% ipython --no-banner

In [1]: import numpy as np

In [2]: import numpy.linalg as la

In [3]: np.set_printoptions(suppress=True, linewidth=160)

In [4]: tidy = lambda a: np.round(a, 2) + 0

In [5]: X = np.tril(np.array([[3, 2, 2], [3, 2, 0], [0, 2, 0]]), -1) + np.eye(3, dtype=int)

In [6]: print(X)
[[1 0 0]
 [3 1 0]
 [0 2 1]]

In [7]: # triangular: eigenvalues sit on the diagonal

In [8]: print(np.trace(X))
3

In [9]: print((X + X.T) / 2)
[[1.  1.5 0. ]
 [1.5 1.  1. ]
 [0.  1.  1. ]]

In [10]: np.allclose(X @ X.T, X.T @ X)
Out[10]: False

In [11]: la.determinant(X)
Traceback (most recent call last):
  Cell In[11], line 1
    la.determinant(X)
AttributeError: module 'numpy.linalg' has no attribute 'determinant'


In [12]: print(tidy(np.sort(np.abs(la.eigvals(X)))))
[1. 1. 1.]

In [13]: Q = X.astype(float).copy()

In [14]: for j in range(3):
    ...:     Q[:, j] -= Q[:, :j] @ (Q[:, :j].T @ Q[:, j])
    ...:     Q[:, j] /= la.norm(Q[:, j])
    ...: 

In [15]: tidy(Q)
Out[15]: 
array([[ 0.32, -0.15,  0.94],
       [ 0.95,  0.05, -0.31],
       [ 0.  ,  0.99,  0.16]])

In [16]: A2 = np.array([[-1, 5], [-7, -9]])

In [17]: mat = np.block([[np.zeros((2, 2)), A2], [A2.T, np.zeros((2, 2))]])

In [18]: mat
Out[18]: 
array([[ 0.,  0., -1.,  5.],
       [ 0.,  0., -7., -9.],
       [-1., -7.,  0.,  0.],
       [ 5., -9.,  0.,  0.]])

In [19]: rng = np.random.default_rng(85)

In [20]: z = rng.permutation(4)

In [21]: A2 = mat[:, z] * rng.choice([-1, 1], 4)

In [22]: A2
Out[22]: 
array([[-0., -1., -0.,  5.],
       [-0., -7., -0., -9.],
       [ 1.,  0.,  7.,  0.],
       [-5.,  0.,  9.,  0.]])

In [23]: U, _, Vh = la.svd(mat.T @ A2)

In [24]: z
Out[24]: array([0, 2, 1, 3])

In [25]: A2 = np.array([[0, 3, 3], [2, 2, 1], [0, 1, 1], [1, 2, 1]])

In [26]: print(np.einsum("ik,kj->ji", mat, A2))
[[  5.  -9. -14. -18.]
 [  9. -25. -17.  -3.]
 [  4. -16. -10.   6.]]

In [27]: np.einsum("ik,kj->ij", mat, A2)
Out[27]: 
array([[  5.,   9.,   4.],
       [ -9., -25., -16.],
       [-14., -17., -10.],
       [-18.,  -3.,   6.]])

In [28]: la.matrix_rank(mat @ A2)
Out[28]: np.int64(3)

In [29]: print(np.einsum("ij,ij->i", mat, mat))
[ 26. 130.  50. 106.]

In [30]: A2.T @ mat.T
Out[30]: 
array([[  5.,  -9., -14., -18.],
       [  9., -25., -17.,  -3.],
       [  4., -16., -10.,   6.]])

In [31]: np.vstack([mat, A2.T]).shape
Out[31]: (7, 4)

In [32]: np.allclose(mat, mat.T)
Out[32]: True

In [33]: np.trace(mat)
Out[33]: np.float64(0.0)

In [34]: (mat + mat.T) / 2
Out[34]: 
array([[ 0.,  0., -1.,  5.],
       [ 0.,  0., -7., -9.],
       [-1., -7.,  0.,  0.],
       [ 5., -9.,  0.,  0.]])

In [35]: M = np.loadtxt("run4.csv", delimiter=",")

In [36]: M
Out[36]: 
array([[-2., -3.,  0.,  0.],
       [-1., -1.,  0.,  0.],
       [ 0.,  0., -2., -3.],
       [ 0.,  0., -1., -1.]])

In [37]: # 2 groups of indices that never mix

In [38]: vec = np.array([2, 1, 1, 3])

In [39]: h1 = np.maximum(M @ vec, 0)

In [40]: np.maximum(M @ vec, 0) - np.maximum(-M @ vec, 0)
Out[40]: array([ -7.,  -3., -11.,  -4.])

In [41]: h1
Out[41]: array([0., 0., 0., 0.])

In [42]: M * (h1 > 1e-9)[:, None]
Out[42]: 
array([[-0., -0.,  0.,  0.],
       [-0., -0.,  0.,  0.],
       [ 0.,  0., -0., -0.],
       [ 0.,  0., -0., -0.]])

In [43]: tidy(np.tanh(M @ vec))
Out[43]: array([-1., -1., -1., -1.])

In [44]: vec = np.array([-7, 4, -9, -9])

In [45]: y = mat @ vec

In [46]: y
Out[46]: array([-36., 144., -21., -71.])

In [47]: print(tidy(la.solve(mat, y + mat[:, 0])))
[-6.  4. -9. -9.]

In [48]: tidy(la.solve(mat.T, mat[3]))
Out[48]: array([0., 0., 0., 1.])

In [49]: tidy(la.solve(mat, y))
Out[49]: array([-7.,  4., -9., -9.])

In [50]: tidy(la.solve(mat, mat[:, 3]))
Out[50]: array([0., 0., 0., 1.])

In [51]: m1 = np.load("mat.npy")

In [52]: m1
Out[52]: 
array([[ -8.47,  20.16,  20.33],
       [ -9.59,  20.58,  20.53],
       [-10.41,  19.35,  20.3 ],
       [ -8.89,  18.85,  21.62],
       [ -9.1 ,  22.1 ,  19.43],
       [ -9.97,  22.14,  18.71],
       [-10.72,  19.9 ,  19.47],
       [-10.41,  19.26,  19.3 ],
       [ -8.27,  18.35,  20.35],
       [-10.56,  19.83,  19.25],
       [ -9.87,  19.01,  20.48],
       [-11.39,  19.72,  19.68],
       [ -8.98,  18.81,  20.66],
       [ -9.42,  21.04,  20.82],
       [ -9.66,  21.42,  20.87],
       [ -9.73,  21.08,  19.32],
       [ -9.63,  19.4 ,  21.61],
       [ -9.51,  18.94,  19.58],
       [ -9.04,  18.87,  19.27],
       [-10.42,  18.93,  18.66]])

In [53]: Xs = (m1 - m1.mean(axis=0)) / m1.std(axis=0)

In [54]: tidy(Xs.std(axis=0))
Out[54]: array([1., 1., 1.])

In [55]: np.argwhere(np.abs(Xs) > 2)
Out[55]: 
array([[ 5,  1],
       [11,  0]])

In [56]: b = la.lstsq(np.delete(Xs, 0, axis=1), Xs[:, 0])[0]

In [57]: np.abs(b).argmax()
Out[57]: np.int64(1)

In [58]: print(tidy(1 - np.var(Xs[:, 0] - np.delete(Xs, 0, axis=1) @ b)))
0.18

In [59]: tidy(b)
Out[59]: array([0.01, 0.42])

In [60]: sig = 3 * 0.7 ** np.arange(5)

In [61]: Q, _ = la.qr(np.array([[0.2, 0.1, 0.7, 1.0, 1.4],
    ...:     [0.1, -0.6, 2.3, 1.8, 0.0],
    ...:     [0.1, -1.1, -0.3, -0.6, -1.8],
    ...:     [-0.9, 0.5, 0.0, -1.1, 1.0],
    ...:     [1.8, -1.2, -0.7, -0.3, -0.4]]))

In [62]: F = rng.normal(size=(28, 5)) * sig @ Q

In [63]: tidy(F)
Out[63]: 
array([[ 0.68, -1.  ,  0.41, -0.01,  0.2 ],
       [-1.64,  0.08,  0.08,  0.09,  1.41],
       [ 1.23,  2.19, -2.19,  1.61,  1.3 ],
       [-0.24,  1.19,  2.44, -0.46,  0.5 ],
       [-0.05, -0.72, -0.28,  2.02, -3.46],
       [ 0.87, -1.25,  0.13, -0.74,  2.1 ],
       [ 0.19,  0.25, -1.52,  0.02,  0.77],
       [-0.82, -0.61, -4.11, -1.13,  2.89],
       [-1.78,  0.81,  0.04, -0.38, -2.33],
       [-0.15,  0.98, -3.36,  0.92, -2.08],
       [ 0.57, -1.54, -5.44,  0.57, -0.87],
       [-0.75, -0.13, -1.36,  0.48, -1.07],
       [-0.14, -5.37,  0.3 ,  1.3 ,  2.57],
       [-0.99,  4.9 ,  1.68,  1.34, -2.04],
       [-0.76,  1.81,  2.35,  0.78, -4.96],
       [ 1.17, -0.37,  1.17,  0.69,  2.63],
       [ 1.32,  3.01, -3.09,  2.28, -3.2 ],
       [ 0.41, -1.36,  1.17, -1.28,  0.78],
       [-0.06, -0.07,  6.26,  0.67, -8.24],
       [ 0.3 , -0.04, -1.91, -0.46,  3.97],
       [ 0.22,  0.01, -0.91,  0.07,  0.61],
       [-0.71, -3.1 ,  2.79,  0.58, -1.09],
       [-0.51,  0.79,  0.13, -0.43,  0.05],
       [-0.35, -0.03,  0.71, -1.7 , -0.22],
       [ 1.06,  1.69, -2.42, -1.91,  2.71],
       [ 0.31,  0.41,  1.  , -0.26,  0.52],
       [ 0.36, -1.34,  0.64,  0.24, -0.67],
       [-0.03, -2.3 ,  0.66, -2.58,  5.86]])

In [64]: z = rng.permutation(5)

In [65]: A2 = F[:, z] * rng.choice([-1, 1], 5)

In [66]: tidy(A2)
Out[66]: 
array([[ 0.41, -0.01, -1.  ,  0.68,  0.2 ],
       [ 0.08,  0.09,  0.08, -1.64,  1.41],
       [-2.19,  1.61,  2.19,  1.23,  1.3 ],
       [ 2.44, -0.46,  1.19, -0.24,  0.5 ],
       [-0.28,  2.02, -0.72, -0.05, -3.46],
       [ 0.13, -0.74, -1.25,  0.87,  2.1 ],
       [-1.52,  0.02,  0.25,  0.19,  0.77],
       [-4.11, -1.13, -0.61, -0.82,  2.89],
       [ 0.04, -0.38,  0.81, -1.78, -2.33],
       [-3.36,  0.92,  0.98, -0.15, -2.08],
       [-5.44,  0.57, -1.54,  0.57, -0.87],
       [-1.36,  0.48, -0.13, -0.75, -1.07],
       [ 0.3 ,  1.3 , -5.37, -0.14,  2.57],
       [ 1.68,  1.34,  4.9 , -0.99, -2.04],
       [ 2.35,  0.78,  1.81, -0.76, -4.96],
       [ 1.17,  0.69, -0.37,  1.17,  2.63],
       [-3.09,  2.28,  3.01,  1.32, -3.2 ],
       [ 1.17, -1.28, -1.36,  0.41,  0.78],
       [ 6.26,  0.67, -0.07, -0.06, -8.24],
       [-1.91, -0.46, -0.04,  0.3 ,  3.97],
       [-0.91,  0.07,  0.01,  0.22,  0.61],
       [ 2.79,  0.58, -3.1 , -0.71, -1.09],
       [ 0.13, -0.43,  0.79, -0.51,  0.05],
       [ 0.71, -1.7 , -0.03, -0.35, -0.22],
       [-2.42, -1.91,  1.69,  1.06,  2.71],
       [ 1.  , -0.26,  0.41,  0.31,  0.52],
       [ 0.64,  0.24, -1.34,  0.36, -0.67],
       [ 0.66, -2.58, -2.3 , -0.03,  5.86]])

In [67]: U, _, Vh = la.svd(F.T @ A2)

In [68]: tidy(U @ Vh)
Out[68]: 
array([[0., 0., 0., 1., 0.],
       [0., 0., 1., 0., 0.],
       [1., 0., 0., 0., 0.],
       [0., 1., 0., 0., 0.],
       [0., 0., 0., 0., 1.]])

In [69]: tidy(la.lstsq(F, A2)[0])
Out[69]: 
array([[0., 0., 0., 1., 0.],
       [0., 0., 1., 0., 0.],
       [1., 0., 0., 0., 0.],
       [0., 1., 0., 0., 0.],
       [0., 0., 0., 0., 1.]])

In [70]: z
Out[70]: array([2, 3, 1, 0, 4])
